% python3 -q
>>> import numpy as np
>>> from numpy import linalg as LA
>>> np.set_printoptions(precision=2, suppress=True, linewidth=160, sign=" ")
>>> def tidy(a):
...     return np.round(a, 2) + 0
... 
>>> m1 = np.load("case17.npy")
>>> m1
array([[  3,  -2,   7],
       [ 12,  -4,   1],
       [ 17,  -4,   7],
       [ 17,  -4,   0],
       [  9, -12,   0],
       [  8,  -8,   4],
       [ 11, -13,  10],
       [  4, -11,   2],
       [ 13, -15,   5],
       [  8, -16,  -3],
       [  5, -20,   2],
       [  5, -11,   1],
       [  3, -11,   1],
       [ 10, -13,   8],
       [  1, -20,   2],
       [  8, -23,   6]])
>>> M2 = np.c_[m1[:, :2] @ np.array([[1, -3], [1, 0]]), np.array([-1, 3, 2, 0, 0, -3, -3, 1, -3, -2, -2, -1, 0, 0, -1, -1])]
>>> M2
array([[  1,  -9,  -1],
       [  8, -36,   3],
       [ 13, -51,   2],
       [ 13, -51,   0],
       [ -3, -27,   0],
       [  0, -24,  -3],
       [ -2, -33,  -3],
       [ -7, -12,   1],
       [ -2, -39,  -3],
       [ -8, -24,  -2],
       [-15, -15,  -2],
       [ -6, -15,  -1],
       [ -8,  -9,   0],
       [ -3, -30,   0],
       [-19,  -3,  -1],
       [-15, -24,  -1]])
>>> LA.matrix_rank(M2)
np.int64(3)
>>> tidy(LA.norm(LA.qr(m1)[0].T @ M2, axis=0) ** 2 / ((M2 ** 2).sum(axis=0) + 1e-12))
array([ 1.  ,  1.  ,  0.35])
>>> print(tidy(LA.lstsq(m1, M2[:, 0])[0]))
[ 1.  1.  0.]
>>> print(LA.matrix_rank(np.c_[m1, M2]))
4
>>> cen = (M2 - M2.mean(axis=0)) / M2.std(axis=0)
>>> print(tidy(cen.std(axis=0)))
[ 1.  1.  1.]
>>> c = LA.lstsq(np.delete(cen, 0, axis=1), cen[:, 0])[0]
>>> tidy(c)
array([-0.72,  0.27])
>>> G = np.cov(m1, rowvar=False)
>>> tidy(m1.std(axis=0))
array([ 4.66,  6.05,  3.42])
>>> print(tidy(np.corrcoef(m1.T)))
[[ 1.    0.38  0.18]
 [ 0.38  1.    0.06]
 [ 0.18  0.06  1.  ]]
>>> print(np.median(m1, axis=0))
[  8.  -11.5   2. ]
>>> print(tidy(np.polyfit(m1[:, 1], m1[:, 2], 1)))
[ 0.03  3.68]
>>> M = np.loadtxt("run7.csv", delimiter=",")
>>> M
array([[ 8., 10.,  6., -8.],
       [-1., -2., -1.,  3.],
       [ 5.,  7.,  4., -7.]])
>>> print(tidy(M @ LA.pinv(M) @ M))
[[ 8. 10.  6. -8.]
 [-1. -2. -1.  3.]
 [ 5.  7.  4. -7.]]
>>> LA.lstsq(M[:-1].T, M[-1])[2]
np.int32(2)
>>> np.unique(M.round(6), axis=0).shape
(3, 4)
>>> rk = LA.matrix_rank(M)
>>> print(rk)
2
>>> ns = LA.svd(M)[2][rk:].T
>>> tidy(M @ ns)
array([[ 0.,  0.],
       [ 0.,  0.],
       [ 0.,  0.]])
>>> LA.matrix_rank(M.T @ M), LA.matrix_rank(M @ M.T)
(np.int64(2), np.int64(2))
>>> ns.shape
(4, 2)
>>> [int(LA.matrix_rank(M[:i])) for i in range(1, len(M) + 1)]
[1, 2, 2]
>>> np.allclose(M @ ns, 0)
True
>>> M2 = M[0, 0] * M[1:] - np.outer(M[1:, 0], M[0])
>>> M2
array([[  0.,  -6.,  -2.,  16.],
       [  0.,   6.,   2., -16.]])
>>> tidy(M[:, 0] / M[0, 0])
array([ 1.  , -0.12,  0.62])
>>> LA.matrix_rank(M2), LA.matrix_rank(M)
(np.int64(1), np.int64(2))
>>> np.flatnonzero(~M2.round(6).any(axis=1))
array([], dtype=int64)
>>> Uu, s, Vh = LA.svd(M2)
>>> V = Vh[:(s > 1e-8).sum()]
>>> rng = np.random.default_rng(3718)
>>> x0 = M2[1] + 4 * M2[0] + rng.integers(2) * np.eye(4)[1]
>>> x0
array([  0., -17.,  -6.,  48.])
>>> tidy(LA.norm(x0 - V.T @ V @ x0))
np.float64(0.94)
>>> np.allclose(V.T @ V @ x0, x0)
False
>>> print(LA.matrix_rank(np.vstack([M2, x0])))
2
>>> J = np.loadtxt("layer9.csv", delimiter=",")
>>> print(tidy(J))
[[ 0.19  0.31  0.25 -0.03]
 [ 0.31  0.48  0.39 -0.04]
 [ 0.25  0.39  0.32 -0.04]
 [-0.03 -0.04 -0.04  0.  ]]
>>> # symmetric
>>> tidy(np.poly(J))
array([ 1., -1.,  0.,  0.,  0.])
>>> tidy(LA.det(J.T))
np.float64(0.0)
>>> np.einsum("ii->", J)
np.float64(1.0)
>>> tidy(LA.det(J[::-1]))
np.float64(0.0)
>>> evals, V = LA.eigh(J)
>>> print((evals > 1e-8).sum(), (evals < -1e-8).sum())
1 0
>>> tidy(V @ np.diag(evals) @ V.T)
array([[ 0.19,  0.31,  0.25, -0.03],
       [ 0.31,  0.48,  0.39, -0.04],
       [ 0.25,  0.39,  0.32, -0.04],
       [-0.03, -0.04, -0.04,  0.  ]])
>>> z = rng.permutation(4)
>>> z
array([ 2,  3,  1,  0])
>>> M2 = J[z][:, z]
>>> print(tidy(np.diag(M2)))
[ 0.32  0.    0.48  0.19]
>>> print(tidy(np.sort(np.abs(LA.eigvals(M2)))))
[ 0.  0.  0.  1.]
>>> np.trace(M2)
np.float64(1.0)
>>> tidy(LA.det(M2)), tidy(LA.det(J[z]))
(np.float64(0.0), np.float64(0.0))
>>> tidy(np.trace(LA.pinv(J) @ J))
np.float64(1.0)
>>> np.unique(J.round(6), axis=0).shape
(4, 4)
>>> np.allclose(J[:-1].T @ LA.lstsq(J[:-1].T, J[-1])[0], J[-1])
True
>>> X = np.load("mat.npy")
>>> X
array([[ 1.  ,  0.9 ,  0.81],
       [ 0.9 ,  1.  ,  0.9 ],
       [ 0.81,  0.9 ,  1.  ]])
>>> tidy(LA.norm(X[2], 1)), tidy(LA.norm(X[2], np.inf))
(np.float64(2.71), np.float64(1.0))
>>> print(LA.norm(X, axis=1).argmax())
1
>>> tidy(LA.norm(X) ** 2 / LA.norm(X, 2) ** 2)
np.float64(1.01)
>>> X[2] @ X[0]
np.float64(2.43)
>>> tidy(LA.norm(X, 1)), tidy(LA.norm(X, np.inf))
(np.float64(2.8), np.float64(2.8))
>>> M2 = X / np.sqrt((X ** 2).mean(axis=1, keepdims=True))
>>> print(LA.matrix_rank(M2) == LA.matrix_rank(X))
True
>>> tidy(M2[1])
array([ 0.96,  1.07,  0.96])
